>>> import numpy as np
>>> from numpy import linalg as LA
>>> np.set_printoptions(precision=2, suppress=True, linewidth=140)
>>> tidy = lambda a: np.round(a, 2) + 0
>>> X = np.load("block8.npy")
>>> X
array([[2., 2., 2., 0., 3., 3., 2., 3., 0.],
       [2., 1., 2., 1., 1., 3., 2., 0., 3.],
       [2., 1., 1., 3., 3., 0., 1., 2., 3.],
       [3., 3., 2., 0., 0., 0., 1., 1., 2.],
       [1., 2., 0., 0., 1., 3., 2., 2., 3.],
       [3., 2., 2., 3., 1., 1., 0., 0., 0.],
       [0., 0., 0., 0., 0., 0., 1., 4., 1.],
       [0., 0., 0., 0., 0., 0., 5., 4., 4.],
       [0., 0., 0., 0., 0., 0., 3., 3., 4.]])
>>> rng = np.random.default_rng(92)
>>> labels = rng.permutation(9)
>>> Y = X[:, labels] * rng.choice([-1, 1], 9)
>>> Y
array([[-2., -2.,  2., -3.,  3.,  0., -2., -0., -3.],
       [-2., -1.,  2., -1.,  0.,  3., -2., -1., -3.],
       [-1., -1.,  1., -3.,  2.,  3., -2., -3., -0.],
       [-1., -3.,  2., -0.,  1.,  2., -3., -0., -0.],
       [-2., -2.,  0., -1.,  2.,  3., -1., -0., -3.],
       [-0., -2.,  2., -1.,  0.,  0., -3., -3., -1.],
       [-1., -0.,  0., -0.,  4.,  1., -0., -0., -0.],
       [-5., -0.,  0., -0.,  4.,  4., -0., -0., -0.],
       [-3., -0.,  0., -0.,  3.,  4., -0., -0., -0.]])
>>> left, _, VT = LA.svd(X.T @ Y)
>>> print(tidy(LA.lstsq(X, Y)[0]))
[[ 0.  0.  0.  0.  0.  0. -1.  0.  0.]
 [ 0. -1.  0.  0.  0.  0.  0.  0.  0.]
 [ 0.  0.  1.  0.  0.  0.  0.  0.  0.]
 [ 0.  0.  0.  0.  0.  0.  0. -1.  0.]
 [ 0.  0.  0. -1.  0.  0.  0.  0.  0.]
 [ 0.  0.  0.  0.  0.  0.  0.  0. -1.]
 [-1.  0.  0.  0.  0.  0.  0.  0.  0.]
 [ 0.  0.  0.  0.  1.  0.  0.  0.  0.]
 [ 0.  0.  0.  0.  0.  1.  0.  0.  0.]]
>>> tidy(left @ VT)
array([[ 0.,  0.,  0.,  0.,  0.,  0., -1.,  0.,  0.],
       [ 0., -1.,  0.,  0.,  0.,  0.,  0.,  0.,  0.],
       [ 0.,  0.,  1.,  0.,  0.,  0.,  0.,  0.,  0.],
       [ 0.,  0.,  0.,  0.,  0.,  0.,  0., -1.,  0.],
       [ 0.,  0.,  0., -1.,  0.,  0.,  0.,  0.,  0.],
       [ 0.,  0.,  0.,  0.,  0.,  0.,  0.,  0., -1.],
       [-1.,  0.,  0.,  0.,  0.,  0.,  0.,  0.,  0.],
       [ 0.,  0.,  0.,  0.,  1.,  0.,  0.,  0.,  0.],
       [ 0.,  0.,  0.,  0.,  0.,  1.,  0.,  0.,  0.]])
>>> Y = LA.inv(X)
>>> np.allclose(Y, X.T)
False
>>> tidy(LA.det(X) * LA.det(Y))
np.float64(1.0)
>>> tidy(LA.det(X) * Y)
array([[ -3500.,   4200.,   3400.,   2400.,    900.,  -4800.,   4916.,   6248., -15052.],
       [  1900.,  -2850.,  -1900.,   -950.,      0.,   2850.,  -3002.,  -3306.,   8094.],
       [  2400.,  -2025.,  -2250.,  -1225.,  -1350.,   2925.,  -2795.,  -4185.,   9715.],
       [   600.,  -1100.,   -800.,   -900.,   -100.,   1800.,  -1112.,  -1336.,   3564.],
       [   300.,    -75.,    550.,     25.,    -50.,   -525.,   -309.,     73.,   -327.],
       [  -200.,    525.,    -50.,   -175.,    350.,   -125.,    491.,    173.,   -827.],
       [     0.,      0.,      0.,      0.,      0.,      0.,   -304.,    988.,   -912.],
       [     0.,      0.,      0.,      0.,      0.,      0.,    608.,    -76.,    -76.],
       [     0.,      0.,      0.,      0.,      0.,      0.,   -228.,   -684.,   1216.]])
>>> print(tidy(X @ Y))
[[1. 0. 0. 0. 0. 0. 0. 0. 0.]
 [0. 1. 0. 0. 0. 0. 0. 0. 0.]
 [0. 0. 1. 0. 0. 0. 0. 0. 0.]
 [0. 0. 0. 1. 0. 0. 0. 0. 0.]
 [0. 0. 0. 0. 1. 0. 0. 0. 0.]
 [0. 0. 0. 0. 0. 1. 0. 0. 0.]
 [0. 0. 0. 0. 0. 0. 1. 0. 0.]
 [0. 0. 0. 0. 0. 0. 0. 1. 0.]
 [0. 0. 0. 0. 0. 0. 0. 0. 1.]]
>>> tidy(LA.cond(X))
np.float64(185.11)
>>> A = rng.normal(size=(13, 5))
>>> A = 5 * A / LA.norm(A, axis=1, keepdims=True)
>>> tidy(A)
array([[ 3.11,  1.41, -0.45, -3.11, -1.86],
       [-2.03, -1.85, -0.27,  1.78, -3.77],
       [ 3.22, -1.24,  1.27, -0.18, -3.39],
       [-0.5 ,  0.18,  3.59,  3.41,  0.46],
       [ 0.84, -0.05,  2.47, -1.97, -3.78],
       [ 3.57, -1.18, -3.11,  0.62,  0.91],
       [-3.13, -2.38, -1.56,  2.25,  1.42],
       [-0.89, -2.1 , -2.42,  3.16,  1.99],
       [ 2.07,  3.  ,  1.51,  0.53,  3.03],
       [-3.75,  0.27, -2.29,  2.01,  1.25],
       [ 1.44, -2.82,  1.67,  0.74,  3.41],
       [-2.26,  1.07, -4.14, -1.04, -0.7 ],
       [ 2.03, -0.28,  4.45, -0.9 , -0.43]])
>>> x = np.array([-1, 0, 0, -1, -1])
>>> h1 = np.maximum(A @ x, 0)
>>> np.flatnonzero(h1 > 1e-9)
array([ 0,  1,  2,  4,  9, 11])
>>> tidy(A * (h1 > 1e-9)[:, None])
array([[ 3.11,  1.41, -0.45, -3.11, -1.86],
       [-2.03, -1.85, -0.27,  1.78, -3.77],
       [ 3.22, -1.24,  1.27, -0.18, -3.39],
       [ 0.  ,  0.  ,  0.  ,  0.  ,  0.  ],
       [ 0.84, -0.05,  2.47, -1.97, -3.78],
       [ 0.  ,  0.  ,  0.  ,  0.  ,  0.  ],
       [ 0.  ,  0.  ,  0.  ,  0.  ,  0.  ],
       [ 0.  ,  0.  ,  0.  ,  0.  ,  0.  ],
       [ 0.  ,  0.  ,  0.  ,  0.  ,  0.  ],
       [-3.75,  0.27, -2.29,  2.01,  1.25],
       [ 0.  ,  0.  ,  0.  ,  0.  ,  0.  ],
       [-2.26,  1.07, -4.14, -1.04, -0.7 ],
       [ 0.  ,  0.  ,  0.  ,  0.  ,  0.  ]])
>>> tidy(np.tanh(A @ x))
array([ 0.95,  1.  ,  0.33, -1.  ,  1.  , -1.  , -0.5 , -1.  , -1.  ,  0.46, -1.  ,  1.  , -0.61])
